$ python -q
>>> import numpy as np
>>> np.set_printoptions(precision=1, suppress=True, linewidth=200, sign=" ")
>>> X = np.array([[3.0, 0.0, -4.0, 6.0, 1.0],
...     [1.0, -2.0, 0.0, -7.0, 1.0],
...     [0.0, 0.0, 5.0, 4.0, 3.0],
...     [0.0, 0.0, 4.0, 0.0, 0.0],
...     [0.0, 0.0, 1.0, 5.0, 3.0]])
>>> print(X)
[[ 3.  0. -4.  6.  1.]
 [ 1. -2.  0. -7.  1.]
 [ 0.  0.  5.  4.  3.]
 [ 0.  0.  4.  0.  0.]
 [ 0.  0.  1.  5.  3.]]
>>> P = np.triu(np.array([[4, 3, 9, 5, 5],
...     [7, 8, 6, 7, 8],
...     [2, 1, 9, 8, 9],
...     [1, 5, 4, 0, 8],
...     [5, 4, 5, 4, 6]]), 1) + np.eye(5)
>>> B = P @ X @ np.linalg.inv(P)
>>> print(B)
[[    6.   -24.   156. -1064.  7316.]
 [    1.    -5.    87.  -609.  4167.]
 [    0.     0.    46.  -319.  2168.]
 [    0.     0.    12.   -56.   364.]
 [    0.     0.     1.    -3.    18.]]
>>> print(np.trace(B), np.trace(X))
9.0 9.0
>>> C = 3 * np.array([[0.1, 0.8, -0.7, 0.6],
...     [-0.8, 1.3, -0.4, -0.9],
...     [1.4, 0.0, -2.0, -0.4]])
>>> rng = np.random.default_rng(4154)
>>> lab = rng.integers(0, 3, 30)
>>> M = C[lab] + rng.normal(size=(30, 4))
>>> print(M.round(1) + 0)
[[ 3.1  0.1 -7.5  0.7]
 [-1.1  4.  -0.6 -3.7]
 [-2.2  4.4 -0.7 -3. ]
 [ 3.   1.2 -5.6 -1.5]
 [ 0.3  2.7 -1.4  0.1]
 [-1.8  3.2  1.6 -3.5]
 [-1.9  3.5  0.8 -2.6]
 [-3.2  2.9 -1.3 -4.4]
 [ 3.1  0.1 -7.7 -2.3]
 [-2.6  3.6 -0.4 -2.6]
 [ 1.2  3.6 -1.2  3. ]
 [-2.3  2.2 -0.9 -1.7]
 [-0.3  2.4 -2.3  3.7]
 [ 1.2  4.1 -3.9  1.8]
 [-0.7  4.6 -2.2 -0.5]
 [ 2.8  0.6 -6.9 -1.5]
 [-1.7  1.6 -3.1  3.5]
 [ 0.9  2.  -1.5  1.2]
 [-2.9  3.6 -1.4 -3.2]
 [ 2.4  0.5 -5.6 -1. ]
 [-0.4  3.8 -2.2  0. ]
 [-0.3  1.7 -2.   1.7]
 [ 3.8  0.1 -6.3 -0.1]
 [-2.7  4.1  0.1 -2.6]
 [ 4.1 -1.4 -6.1  0. ]
 [-0.2  3.1 -1.7  2.5]
 [ 4.8  0.3 -6.  -0.5]
 [ 3.8  0.  -6.8 -2.6]
 [-0.4  3.3 -1.2  1.7]
 [-0.2  2.  -3.2  3.1]]
>>> d = np.linalg.norm(M[:, None] - M[None], axis=-1)
>>> print(d.shape)
(30, 30)
>>> print(np.linalg.matrix_rank(d ** 2))
6
>>> print(d[:5, :5])
[[  0.   10.1  10.4   3.2   7.3]
 [ 10.1   0.    1.4   7.4   4.4]
 [ 10.4   1.4   0.    8.    4.4]
 [  3.2   7.4   8.    0.    5.5]
 [  7.3   4.4   4.4   5.5   0. ]]
>>> B = M + rng.integers(-2, 3, (30, 3)) @ rng.integers(-2, 3, (3, 4))
>>> print(B.round(1) + 0)
[[  1.1   2.1  -4.5   4.7]
 [ -3.1   3.   -2.6  -3.7]
 [  1.8  10.4  -1.7  -6. ]
 [  3.    3.2   2.4   4.5]
 [  2.3   7.7  -4.4  -2.9]
 [  0.2   6.2  -2.4  -7.5]
 [ -3.9   4.5   6.8   3.4]
 [ -5.2   0.9  -0.3  -2.4]
 [  3.1   4.1 -12.7  -5.3]
 [-10.6   1.6  -0.4   3.4]
 [ -2.8   5.6  -3.2   5. ]
 [ -0.3   9.2  -2.9  -3.7]
 [ -4.3   1.4  -2.3   6.7]
 [  1.2  10.1  -7.9  -0.2]
 [ -4.7  -2.4  -5.2  -0.5]
 [  4.8   5.6  -9.9  -4.5]
 [  4.3  10.6  -1.1   1.5]
 [  2.9   7.    2.5   3.2]
 [ -4.9  -0.4  -8.4  -7.2]
 [  0.4  -2.5  -1.6   3. ]
 [ -0.4   3.8  -2.2   0. ]
 [  3.7   7.7   4.    3.7]
 [  9.8   3.1  -7.3  -5.1]
 [ -8.7  -2.9  -0.9   0.4]
 [ -3.9  -7.4  -8.1   4. ]
 [  1.8   4.1   0.3   2.5]
 [  6.8   0.3  -8.   -3.5]
 [  1.8  -3.   -2.8   1.4]
 [  1.6   5.3   4.8   4.7]
 [  5.8   3.   -5.2  -2.9]]
>>> print(np.round(np.linalg.svd(B - M, compute_uv=False), 1) + 0)
[ 31.   24.3  13.1   0. ]
>>> print(B - M)
[[-2.  2.  3.  4.]
 [-2. -1. -2.  0.]
 [ 4.  6. -1. -3.]
 [ 0.  2.  8.  6.]
 [ 2.  5. -3. -3.]
 [ 2.  3. -4. -4.]
 [-2.  1.  6.  6.]
 [-2. -2.  1.  2.]
 [ 0.  4. -5. -3.]
 [-8. -2.  0.  6.]
 [-4.  2. -2.  2.]
 [ 2.  7. -2. -2.]
 [-4. -1.  0.  3.]
 [ 0.  6. -4. -2.]
 [-4. -7. -3.  0.]
 [ 2.  5. -3. -3.]
 [ 6.  9.  2. -2.]
 [ 2.  5.  4.  2.]
 [-2. -4. -7. -4.]
 [-2. -3.  4.  4.]
 [ 0.  0.  0.  0.]
 [ 4.  6.  6.  2.]
 [ 6.  3. -1. -5.]
 [-6. -7. -1.  3.]
 [-8. -6. -2.  4.]
 [ 2.  1.  2.  0.]
 [ 2.  0. -2. -3.]
 [-2. -3.  4.  4.]
 [ 2.  2.  6.  3.]
 [ 6.  1. -2. -6.]]
